% python3 -q
>>> import numpy as np
>>> np.set_printoptions(precision=3, suppress=True, linewidth=140)
>>> def rd(a):
...     return np.round(a, 3) + 0
... 
>>> M = np.load("case4.npy")
>>> print(M)
[[1.    0.9   0.81  0.729 0.656 0.59  0.531]
 [0.9   1.    0.9   0.81  0.729 0.656 0.59 ]
 [0.81  0.9   1.    0.9   0.81  0.729 0.656]
 [0.729 0.81  0.9   1.    0.9   0.81  0.729]
 [0.656 0.729 0.81  0.9   1.    0.9   0.81 ]
 [0.59  0.656 0.729 0.81  0.9   1.    0.9  ]
 [0.531 0.59  0.656 0.729 0.81  0.9   1.   ]]
>>> # symmetric, so the eigenvalues are real
>>> vals, vecs = np.linalg.eigh(M)
>>> print(rd(np.abs(vecs[:, -1])))
[0.352 0.377 0.393 0.398 0.393 0.377 0.352]
>>> print(rd(vecs @ np.diag(vals) @ vecs.T))
[[1.    0.9   0.81  0.729 0.656 0.59  0.531]
 [0.9   1.    0.9   0.81  0.729 0.656 0.59 ]
 [0.81  0.9   1.    0.9   0.81  0.729 0.656]
 [0.729 0.81  0.9   1.    0.9   0.81  0.729]
 [0.656 0.729 0.81  0.9   1.    0.9   0.81 ]
 [0.59  0.656 0.729 0.81  0.9   1.    0.9  ]
 [0.531 0.59  0.656 0.729 0.81  0.9   1.   ]]
>>> low = np.linalg.cholesky(M)
>>> print(rd(low))
[[1.    0.    0.    0.    0.    0.    0.   ]
 [0.9   0.436 0.    0.    0.    0.    0.   ]
 [0.81  0.392 0.436 0.    0.    0.    0.   ]
 [0.729 0.353 0.392 0.436 0.    0.    0.   ]
 [0.656 0.318 0.353 0.392 0.436 0.    0.   ]
 [0.59  0.287 0.318 0.353 0.392 0.436 0.   ]
 [0.531 0.257 0.287 0.318 0.353 0.392 0.436]]
>>> print(M / np.sqrt(np.outer(np.diag(M), np.diag(M))))
[[1.    0.9   0.81  0.729 0.656 0.59  0.531]
 [0.9   1.    0.9   0.81  0.729 0.656 0.59 ]
 [0.81  0.9   1.    0.9   0.81  0.729 0.656]
 [0.729 0.81  0.9   1.    0.9   0.81  0.729]
 [0.656 0.729 0.81  0.9   1.    0.9   0.81 ]
 [0.59  0.656 0.729 0.81  0.9   1.    0.9  ]
 [0.531 0.59  0.656 0.729 0.81  0.9   1.   ]]
>>> print(rd(np.prod(np.diag(low)) ** 2), rd(np.linalg.det(M)))
0.0 0.0
>>> f = np.array([2, 3, 1, 3, 0, 3, 1])
>>> B = M + np.outer(f, np.eye(7)[5])
>>> print(B)
[[1.    0.9   0.81  0.729 0.656 2.59  0.531]
 [0.9   1.    0.9   0.81  0.729 3.656 0.59 ]
 [0.81  0.9   1.    0.9   0.81  1.729 0.656]
 [0.729 0.81  0.9   1.    0.9   3.81  0.729]
 [0.656 0.729 0.81  0.9   1.    0.9   0.81 ]
 [0.59  0.656 0.729 0.81  0.9   4.    0.9  ]
 [0.531 0.59  0.656 0.729 0.81  1.9   1.   ]]
>>> O, vecs = np.linalg.qr(M[:, :2])[0], np.linalg.qr(M[:, 2:])[0]
>>> s = np.linalg.svd(O.T @ vecs, compute_uv=False)
>>> print(rd(np.degrees(np.arccos(s.clip(0, 1)))))
[ 3.848 68.041]
>>> print((s > 0.9).sum())
1
>>> A = np.array([[1, -2, 1],
...     [5, 4, 5],
...     [-5, 3, 0],
...     [-2, -3, -4],
...     [5, 3, -2],
...     [0, -5, 5],
...     [5, -2, -2],
...     [4, 3, -3],
...     [0, 5, -3]])
>>> A[1] = A[8]
>>> print(A)
[[ 1 -2  1]
 [ 0  5 -3]
 [-5  3  0]
 [-2 -3 -4]
 [ 5  3 -2]
 [ 0 -5  5]
 [ 5 -2 -2]
 [ 4  3 -3]
 [ 0  5 -3]]
>>> # rows 1 and 8 are equal
>>> P = A @ np.linalg.solve(A.T @ A, A.T)
>>> print(np.linalg.matrix_rank(np.eye(9) - P))
6
>>> print(np.trace(P))
3.0
>>> print(rd(np.diag(P)))
[0.048 0.221 0.355 0.837 0.325 0.368 0.381 0.243 0.221]
>>> print(np.allclose(P @ P, P))
True
>>> print(rd(np.linalg.eigvalsh(P)))
[0. 0. 0. 0. 0. 0. 1. 1. 1.]
>>> B = np.c_[A[:, :2] @ np.array([[2, 1], [4, 2]]), np.array([1, 2, 1, 1, 2, 3, 2, 1, 2])]
>>> print(B)
[[ -6  -3   1]
 [ 20  10   2]
 [  2   1   1]
 [-16  -8   1]
 [ 22  11   2]
 [-20 -10   3]
 [  2   1   2]
 [ 20  10   1]
 [ 20  10   2]]
>>> print(rd(np.linalg.norm(np.linalg.qr(A)[0].T @ B, axis=0) ** 2 / ((B ** 2).sum(axis=0) + 1e-12)))
[1.    1.    0.139]
>>> print(rd(np.linalg.lstsq(A, B[:, 0])[0]))
[2. 4. 0.]
>>> print(rd(np.linalg.norm(B - A @ np.linalg.lstsq(A, B)[0], axis=0)))
[0.    0.    4.996]
>>> print(np.linalg.matrix_rank(B))
2
>>> print(rd(np.sort(np.abs(np.linalg.eigvals(M)))))
[0.055 0.064 0.085 0.132 0.26  0.807 5.596]
>>> print(np.trace(M))
7.0
>>> print(np.allclose(M, M.T))
True
>>> print(rd(np.linalg.det(M)))
0.0
>>> print((M + M.T) / 2)
[[1.    0.9   0.81  0.729 0.656 0.59  0.531]
 [0.9   1.    0.9   0.81  0.729 0.656 0.59 ]
 [0.81  0.9   1.    0.9   0.81  0.729 0.656]
 [0.729 0.81  0.9   1.    0.9   0.81  0.729]
 [0.656 0.729 0.81  0.9   1.    0.9   0.81 ]
 [0.59  0.656 0.729 0.81  0.9   1.    0.9  ]
 [0.531 0.59  0.656 0.729 0.81  0.9   1.   ]]
>>> x = np.array([1, 3, 2])
>>> y = A @ x
>>> print(rd(np.linalg.solve(A.T @ A, A.T @ y)))
[1. 3. 2.]
>>> print(y)
[ -3   9   4 -19  10  -5  -5   7   9]
>>> rng = np.random.default_rng(43615)
>>> y = y + 0.1 * rng.normal(size=9)
>>> print(rd(y))
[ -3.203   8.732   3.97  -18.882  10.125  -5.046  -5.066   7.043   8.973]
>>> b, *_ = np.linalg.lstsq(A, y)
>>> print(rd(b))
[1.    2.989 1.989]
>>> print(rd(A.T @ (y - A @ b)))
[0. 0. 0.]
>>> print(b.round())
[1. 3. 2.]
>>> print(rd(np.linalg.norm(y - A @ b)))
0.378
>>> x = np.array([2, 0, 2, 2, 2, 1, 1])
>>> y = M @ x
>>> b, lr = np.zeros(7), 1 / np.linalg.norm(M, 2) ** 2
>>> for i in range(300):
...     b -= lr * M.T @ (M @ b - y)
...     if i % 50 == 0: print(i, round(np.linalg.norm(M @ b - y), 3))
... 
0 0.238
50 0.216
100 0.202
150 0.19
200 0.179
250 0.17
>>> print(rd(np.linalg.cond(M)))
101.121
>>> F = np.load("out10.npy")
>>> print(F)
[[-1.832 -4.024 -1.371 -0.323 -1.596  0.045 -3.122]
 [ 1.405  1.32   0.545 -0.856  2.085 -0.444  1.505]
 [-1.581 -4.152  0.132 -0.275 -1.013 -1.701 -3.384]
 [-0.691 -2.704 -0.194  0.919 -1.209  1.29  -1.822]
 [-1.195 -2.839  0.007  0.991 -3.22   0.219 -1.005]
 [ 0.688  2.867 -0.866 -0.978  1.366 -1.227  2.748]
 [ 0.422  0.663  1.195  1.908 -1.378  3.253  0.165]
 [ 0.283 -0.254  0.32   0.511  0.084  1.404  0.44 ]
 [ 0.306  2.694 -1.763 -0.943  2.782 -0.957 -0.442]
 [-1.457 -0.429 -1.158  0.196  0.435  0.126 -1.037]
 [ 1.059 -1.054  0.516  1.104  0.052  1.79  -0.308]
 [ 0.513 -0.096  0.763 -0.224 -0.578  0.642  1.551]
 [ 2.393  3.79   1.603 -1.514  0.898 -1.223  5.36 ]
 [ 0.664 -1.206  0.938  0.66   0.009  1.264  1.091]
 [ 0.796  1.07  -1.021 -0.265  2.952 -0.06   0.457]]
>>> D = np.linalg.norm(F[:, None] - F[None], axis=-1)
>>> print(D.shape)
(15, 15)
>>> print((D + 1e9 * np.eye(15)).round(6).argmin(axis=1))
[ 2 14  0  4  3  1 10 13 14  7  7 13  5  7  1]
